>>> import numpy as np
>>> import numpy.linalg as la
>>> np.set_printoptions(suppress=True, linewidth=200)
>>> mat = np.loadtxt("a.csv", delimiter=",")
>>> mat
array([[-0.4 , -0.3 , -0.2 ,  0.1 ,  0.2 ,  0.7 ],
       [ 0.4 , -0.4 , -0.9 ,  0.4 , -0.7 , -0.3 ],
       [-0.8 ,  0.  ,  0.8 ,  1.7 ,  2.2 ,  0.7 ],
       [-0.15, -0.16,  1.22, -1.9 ,  0.98, -0.46],
       [-0.3 , -0.5 , -0.6 ,  0.1 ,  0.8 , -0.4 ],
       [-0.4 , -0.2 ,  1.6 , -1.7 ,  0.7 , -0.5 ],
       [ 0.  ,  1.1 ,  1.6 ,  0.5 , -0.7 , -0.4 ]])
>>> th = np.radians(180)
>>> R = np.eye(6)
>>> R[5, 5] = R[4, 4] = np.cos(th)
>>> R[5, 4], R[4, 5] = -np.sin(th), np.sin(th)
>>> R.round(2) + 0
array([[ 1.,  0.,  0.,  0.,  0.,  0.],
       [ 0.,  1.,  0.,  0.,  0.,  0.],
       [ 0.,  0.,  1.,  0.,  0.,  0.],
       [ 0.,  0.,  0.,  1.,  0.,  0.],
       [ 0.,  0.,  0.,  0., -1.,  0.],
       [ 0.,  0.,  0.,  0.,  0., -1.]])
>>> Y = mat @ R.T
>>> np.allclose(la.norm(mat, axis=1), la.norm(Y, axis=1))
True
>>> round(float(la.det(R)), 2), np.trace(R)
(1.0, np.float64(2.0))
>>> np.allclose(mat @ mat.T, Y @ Y.T)
True
>>> np.round(la.svd(mat, compute_uv=False), 2), np.round(la.svd(Y, compute_uv=False), 2)
(array([3.72, 3.22, 2.38, 0.95, 0.44, 0.31]), array([3.72, 3.22, 2.38, 0.95, 0.44, 0.31]))
>>> x = np.array([-1, 2, -2, 0, 0, 2])
>>> target = mat @ x
>>> c, lr = np.zeros(6), 1 / la.norm(mat, 2) ** 2
>>> for i in range(30):
...     c -= lr * mat.T @ (mat @ c - target)
...     if i % 10 == 0: print(i, round(la.norm(mat @ c - target), 2))
... 
0 2.04
10 1.21
20 0.87
>>> c.round(2)
array([-0.22,  0.43, -1.2 ,  0.48, -0.28,  1.94])
>>> Y = np.array([[0, 2], [2, 2], [1, 2], [1, 0], [1, 0], [1, 1]])
>>> la.matrix_rank(mat @ Y)
np.int64(2)
>>> np.round(np.einsum("ik,kj->ij", mat, Y), 2)
array([[ 0.2 , -1.1 ],
       [-2.3 , -2.1 ],
       [ 5.4 ,  0.7 ],
       [-0.48,  1.36],
       [-1.1 , -3.2 ],
       [-0.3 ,  1.5 ],
       [ 3.2 ,  5.  ]])
>>> Y = np.c_[mat[:, :4] @ np.array([[-3, 1, 1, 3], [-2, -3, 0, 1], [3, 2, 1, 2], [0, 0, 1, 1]]), np.array([0, 3, 1, 1, 2, 2, 1])]
>>> Y.round(2)
array([[ 1.2 ,  0.1 , -0.5 , -1.8 ,  0.  ],
       [-3.1 , -0.2 , -0.1 , -0.6 ,  3.  ],
       [ 4.8 ,  0.8 ,  1.7 ,  0.9 ,  1.  ],
       [ 4.43,  2.77, -0.83, -0.07,  1.  ],
       [ 0.1 ,  0.  , -0.8 , -2.5 ,  2.  ],
       [ 6.4 ,  3.4 , -0.5 ,  0.1 ,  2.  ],
       [ 2.6 , -0.1 ,  2.1 ,  4.8 ,  1.  ]])
>>> np.round(la.norm(Y - mat @ la.lstsq(mat, Y)[0], axis=0), 2) + 0
array([0.  , 0.  , 0.  , 0.  , 1.23])
>>> np.round(la.norm(la.qr(mat)[0].T @ Y, axis=0) ** 2 / ((Y ** 2).sum(axis=0) + 1e-12), 2)
array([1.  , 1.  , 1.  , 1.  , 0.92])
>>> la.matrix_rank(Y)
np.int64(5)
>>> np.round(la.lstsq(mat, Y[:, 0])[0], 2) + 0
array([-3., -2.,  3.,  0.,  0.,  0.])
>>> X = np.loadtxt("w.csv", delimiter=",")
>>> X
array([[ 0.,  0.,  0., -2.,  0.],
       [ 0.,  0.,  0.,  0., -4.],
       [ 0.,  0.,  1.,  0.,  0.],
       [ 0.,  1.,  3.,  0.,  0.],
       [ 0.,  0.,  1.,  0.,  0.],
       [ 0.,  0.,  0.,  0.,  0.],
       [ 0.,  0.,  0.,  0.,  0.]])
>>> x = np.array([0, -1, 1, -1, 1, 1])
>>> target = mat @ x
>>> target.round(2)
array([ 0.9, -1.9,  2. ,  3.8,  0.2,  3.7, -1.1])
>>> rng = np.random.default_rng(13906)
>>> target = target + 0.3 * rng.normal(size=7)
>>> target.round(2)
array([ 0.66, -2.23,  1.76,  3.97, -0.14,  3.71, -0.98])
>>> c, *_ = la.lstsq(mat, target)
>>> np.round(la.norm(target - mat @ c), 2)
np.float64(0.13)
>>> c.round()
array([ 0., -0.,  1., -1.,  1.,  1.])
>>> np.round(mat.T @ (target - mat @ c), 2) + 0
array([0., 0., 0., 0., 0., 0.])
>>> data = np.loadtxt("m.csv", delimiter=",")
>>> data
array([[ 3.,  8.,  1.,  5.,  3.,  4.,  2.,  3.,  3.],
       [ 2.,  3.,  0.,  6.,  1.,  1.,  3.,  0.,  1.],
       [ 5.,  8.,  4.,  5.,  6.,  7.,  2.,  3.,  5.],
       [ 6.,  5.,  1.,  8.,  5.,  3.,  3.,  3.,  3.],
       [ 3.,  6.,  3.,  3.,  4.,  3.,  4.,  1.,  4.],
       [ 1.,  6.,  0.,  6.,  1.,  1.,  4.,  3.,  2.],
       [ 8.,  8.,  7.,  8.,  9.,  7.,  2.,  5.,  5.],
       [ 2.,  0.,  0.,  3.,  1.,  1.,  1.,  0.,  0.],
       [ 3.,  6.,  0.,  3.,  2.,  4.,  3.,  4.,  1.],
       [ 1.,  3.,  0.,  3.,  1.,  1.,  2.,  3.,  1.],
       [ 0.,  0.,  0.,  0.,  0.,  0.,  0.,  0.,  0.],
       [ 8.,  3.,  6.,  7.,  5.,  4.,  3.,  2.,  0.],
       [ 2.,  0.,  0.,  3.,  1.,  1.,  1.,  0.,  0.],
       [ 6.,  3.,  6.,  4.,  4.,  3.,  2.,  2.,  0.],
       [ 8., 11.,  1., 11.,  6.,  6.,  6.,  4.,  4.],
       [ 6.,  5.,  1.,  5.,  5.,  2.,  3.,  1.,  3.],
       [ 4.,  8.,  4.,  5.,  6.,  4.,  3.,  3.,  6.],
       [ 0.,  3.,  3.,  0.,  2.,  2.,  1.,  0.,  3.],
       [ 0.,  0.,  0.,  0.,  0.,  0.,  0.,  0.,  0.]])
>>> # rows 7 and 12 are equal
>>> np.count_nonzero(data)
np.int64(135)
>>> data.sum(axis=1)
array([32., 17., 45., 37., 31., 24., 59.,  8., 26., 15.,  0., 38.,  8., 30., 57., 31., 43., 14.,  0.])
>>> data.sum(axis=0)
array([68., 86., 37., 85., 62., 54., 45., 37., 41.])
>>> C = data[[8, 3]].astype(float)
>>> for _ in range(5):
...     idx = la.norm(data[:, None] - C, axis=-1).argmin(axis=1)
...     C = np.array([data[idx == j].mean(axis=0) for j in range(2)])
... 
>>> idx
array([1, 0, 1, 1, 1, 0, 1, 0, 0, 0, 0, 1, 0, 1, 1, 1, 1, 0, 0])
>>> np.bincount(idx)
array([ 9, 10])
>>> Xs = (data - data.mean(axis=0)) / data.std(axis=0)
>>> np.round(Xs.std(axis=0), 2)
array([1., 1., 1., 1., 1., 1., 1., 1., 1.])
>>> np.argwhere(np.abs(Xs) > 2)
array([[ 6,  2],
       [ 6,  4],
       [14,  1],
       [14,  3],
       [14,  6]])
>>> c = la.lstsq(np.delete(Xs, 3, axis=1), Xs[:, 3])[0]
>>> c.round(2)
array([ 2.81, -0.69,  0.21, -3.2 , -0.07,  0.09,  0.54,  1.92])
>>> np.abs(c).argmax()
np.int64(3)
>>> W0 = np.array([[-0.1, 1.4, -0.1],
...     [-0.8, 2.0, 0.6],
...     [0.4, -0.3, 2.0],
...     [-1.5, 0.1, -0.4],
...     [0.7, 2.0, -0.4],
...     [0.4, -0.2, -1.2],
...     [-0.5, -0.5, 0.6],
...     [-1.5, -0.9, -0.2],
...     [1.4, 0.2, -0.9],
...     [-1.5, 0.7, -0.9],
...     [-0.6, -0.9, -0.4],
...     [-0.1, -0.3, -1.4],
...     [0.1, 0.9, -1.1],
...     [1.0, -0.6, -0.1],
...     [0.6, -2.4, -1.2],
...     [0.2, 0.5, 0.1],
...     [-0.5, -0.2, -0.5],
...     [-1.0, 1.0, -1.4],
...     [0.6, -0.8, -0.5],
...     [1.0, -0.5, 1.6]])
>>> W0[:, 1] = 2 * W0[:, 2] + 0.3 * rng.normal(size=20)
>>> W0.round(2)
array([[-0.1 , -0.41, -0.1 ],
       [-0.8 ,  1.09,  0.6 ],
       [ 0.4 ,  3.82,  2.  ],
       [-1.5 , -1.  , -0.4 ],
       [ 0.7 , -1.15, -0.4 ],
       [ 0.4 , -2.75, -1.2 ],
       [-0.5 ,  1.08,  0.6 ],
       [-1.5 , -0.55, -0.2 ],
       [ 1.4 , -1.53, -0.9 ],
       [-1.5 , -1.85, -0.9 ],
       [-0.6 , -0.78, -0.4 ],
       [-0.1 , -2.5 , -1.4 ],
       [ 0.1 , -1.77, -1.1 ],
       [ 1.  , -0.32, -0.1 ],
       [ 0.6 , -2.55, -1.2 ],
       [ 0.2 ,  0.58,  0.1 ],
       [-0.5 , -0.93, -0.5 ],
       [-1.  , -2.86, -1.4 ],
       [ 0.6 , -1.19, -0.5 ],
       [ 1.  ,  3.31,  1.6 ]])
>>> x = np.array([-3, 3, 3])
>>> target = W0 @ x
>>> c, lr = np.zeros(3), 1 / la.norm(W0, 2) ** 2
>>> for i in range(4):
...     c -= lr * W0.T @ (W0 @ c - target)
...     if i % 1 == 0: print(i, round(la.norm(W0 @ c - target), 2))
... 
0 10.68
1 8.99
2 7.57
3 6.37
>>> round(float(la.cond(W0)), 2)
21.52
>>> Xs = (W0 - W0.mean(axis=0)) / W0.std(axis=0)
>>> Xs.std(axis=0)
array([1., 1., 1.])
>>> np.argwhere(np.abs(Xs) > 2)
array([[ 2,  1],
       [ 2,  2],
       [19,  1],
       [19,  2]])
>>> c = la.lstsq(np.delete(Xs, 2, axis=1), Xs[:, 2])[0]
>>> round(1 - np.var(Xs[:, 2] - np.delete(Xs, 2, axis=1) @ c), 2)
np.float64(0.99)
>>> c.round(2)
array([-0.02,  1.  ])
>>> arr = np.load("run5.npy")
>>> arr.round(2)
array([[ 1.  ,  0.  ,  0.  ,  0.  ,  0.  ,  0.  ],
       [ 0.  ,  1.  ,  0.  ,  0.  ,  0.  ,  0.  ],
       [ 0.  ,  0.  ,  1.  ,  0.  ,  0.  ,  0.  ],
       [ 0.  ,  0.  ,  0.  ,  0.81,  0.  , -0.59],
       [ 0.  ,  0.  ,  0.  ,  0.  ,  1.  ,  0.  ],
       [ 0.  ,  0.  ,  0.  ,  0.59,  0.  ,  0.81]])
>>> # splits into 5 blocks
>>> th = np.radians(45)
>>> R = np.eye(6)
>>> R[4, 4] = R[2, 2] = np.cos(th)
>>> R[4, 2], R[2, 4] = -np.sin(th), np.sin(th)
>>> R.round(2)
array([[ 1.  ,  0.  ,  0.  ,  0.  ,  0.  ,  0.  ],
       [ 0.  ,  1.  ,  0.  ,  0.  ,  0.  ,  0.  ],
       [ 0.  ,  0.  ,  0.71,  0.  ,  0.71,  0.  ],
       [ 0.  ,  0.  ,  0.  ,  1.  ,  0.  ,  0.  ],
       [ 0.  ,  0.  , -0.71,  0.  ,  0.71,  0.  ],
       [ 0.  ,  0.  ,  0.  ,  0.  ,  0.  ,  1.  ]])
>>> Y = arr @ R.T
>>> np.round(np.abs(Y - arr).max(axis=0), 2)
array([0.  , 0.  , 0.71, 0.  , 0.71, 0.  ])
>>> round(float(la.det(R)), 2), round(np.trace(R), 2)
(1.0, np.float64(5.41))
>>> M = np.loadtxt("dump.csv", delimiter=",")
>>> M
array([[ 1.2 ,  0.4 , -1.  ,  0.6 ,  1.1 ,  0.5 , -1.2 , -0.7 , -0.1 , -0.3 , -2.1 , -0.1 ],
       [-0.1 , -0.7 ,  0.  ,  0.1 , -0.3 , -1.2 ,  0.2 , -0.7 , -0.6 ,  1.4 , -0.3 , -0.1 ],
       [ 0.8 , -1.  ,  0.4 ,  0.6 ,  0.5 ,  0.1 ,  0.3 ,  0.3 ,  0.1 ,  1.5 , -1.6 , -0.7 ],
       [ 1.4 ,  0.9 ,  0.4 , -0.8 , -0.9 , -1.8 , -0.9 ,  1.1 , -2.1 , -0.2 ,  1.  ,  0.5 ],
       [-1.2 , -1.  , -1.8 ,  0.2 , -0.6 , -0.4 , -2.3 ,  0.1 , -0.6 ,  0.1 , -0.2 , -0.8 ],
       [ 1.34,  0.84,  0.37, -0.72, -0.86, -1.9 , -0.88,  1.03, -2.2 , -0.16,  1.  ,  0.46],
       [ 0.7 ,  0.7 ,  0.6 ,  1.8 ,  0.3 ,  0.8 , -1.3 ,  0.7 ,  0.6 , -0.8 ,  1.5 , -1.1 ],
       [ 0.5 ,  0.3 ,  0.2 , -0.7 , -0.7 , -0.5 , -1.  , -0.3 ,  0.8 , -0.5 , -0.1 , -0.4 ],
       [ 0.8 ,  0.7 ,  0.4 ,  2.2 ,  0.9 , -0.2 , -1.8 ,  2.2 ,  1.1 , -1.1 ,  1.2 ,  0.4 ],
       [-0.1 ,  0.2 ,  2.8 , -1.  , -1.3 ,  0.5 , -0.5 ,  0.2 ,  0.7 ,  0.4 ,  0.1 , -1.4 ],
       [-0.3 ,  1.6 ,  0.6 , -1.4 , -1.4 , -0.4 , -1.8 ,  1.  ,  1.4 , -0.2 , -1.3 ,  1.3 ]])
>>> np.argsort(-la.norm(M, axis=0).round(6), kind="stable")[:3]
array([ 6,  8, 10])
>>> np.round(la.norm(M, 2) / la.norm(M), 2)
np.float64(0.53)
>>> la.cond(M) > 100
np.True_
>>> la.matrix_rank(M, rtol=0.1)
np.int64(9)
>>> x = np.array([-3, -1, 3, 2, 2, 2, 1, -3, -2, -1, -1, 1])
>>> a = np.maximum(M @ x, 0)
>>> a.round(2)
array([0.8, 0.5, 0.8, 0. , 0. , 0. , 0. , 0. , 0. , 0.5, 0. ])
>>> M * (a > 1e-9)[:, None]
array([[ 1.2,  0.4, -1. ,  0.6,  1.1,  0.5, -1.2, -0.7, -0.1, -0.3, -2.1, -0.1],
       [-0.1, -0.7,  0. ,  0.1, -0.3, -1.2,  0.2, -0.7, -0.6,  1.4, -0.3, -0.1],
       [ 0.8, -1. ,  0.4,  0.6,  0.5,  0.1,  0.3,  0.3,  0.1,  1.5, -1.6, -0.7],
       [ 0. ,  0. ,  0. , -0. , -0. , -0. , -0. ,  0. , -0. , -0. ,  0. ,  0. ],
       [-0. , -0. , -0. ,  0. , -0. , -0. , -0. ,  0. , -0. ,  0. , -0. , -0. ],
       [ 0. ,  0. ,  0. , -0. , -0. , -0. , -0. ,  0. , -0. , -0. ,  0. ,  0. ],
       [ 0. ,  0. ,  0. ,  0. ,  0. ,  0. , -0. ,  0. ,  0. , -0. ,  0. , -0. ],
       [ 0. ,  0. ,  0. , -0. , -0. , -0. , -0. , -0. ,  0. , -0. , -0. , -0. ],
       [ 0. ,  0. ,  0. ,  0. ,  0. , -0. , -0. ,  0. ,  0. , -0. ,  0. ,  0. ],
       [-0.1,  0.2,  2.8, -1. , -1.3,  0.5, -0.5,  0.2,  0.7,  0.4,  0.1, -1.4],
       [-0. ,  0. ,  0. , -0. , -0. , -0. , -0. ,  0. ,  0. , -0. , -0. ,  0. ]])
>>> np.flatnonzero(a > 1e-9)
array([0, 1, 2, 9])
>>> np.round(M.T @ a, 2)
array([ 1.5 , -0.73,  0.92,  0.51,  0.48,  0.13, -0.87, -0.57,  0.05,  1.86, -3.06, -1.39])
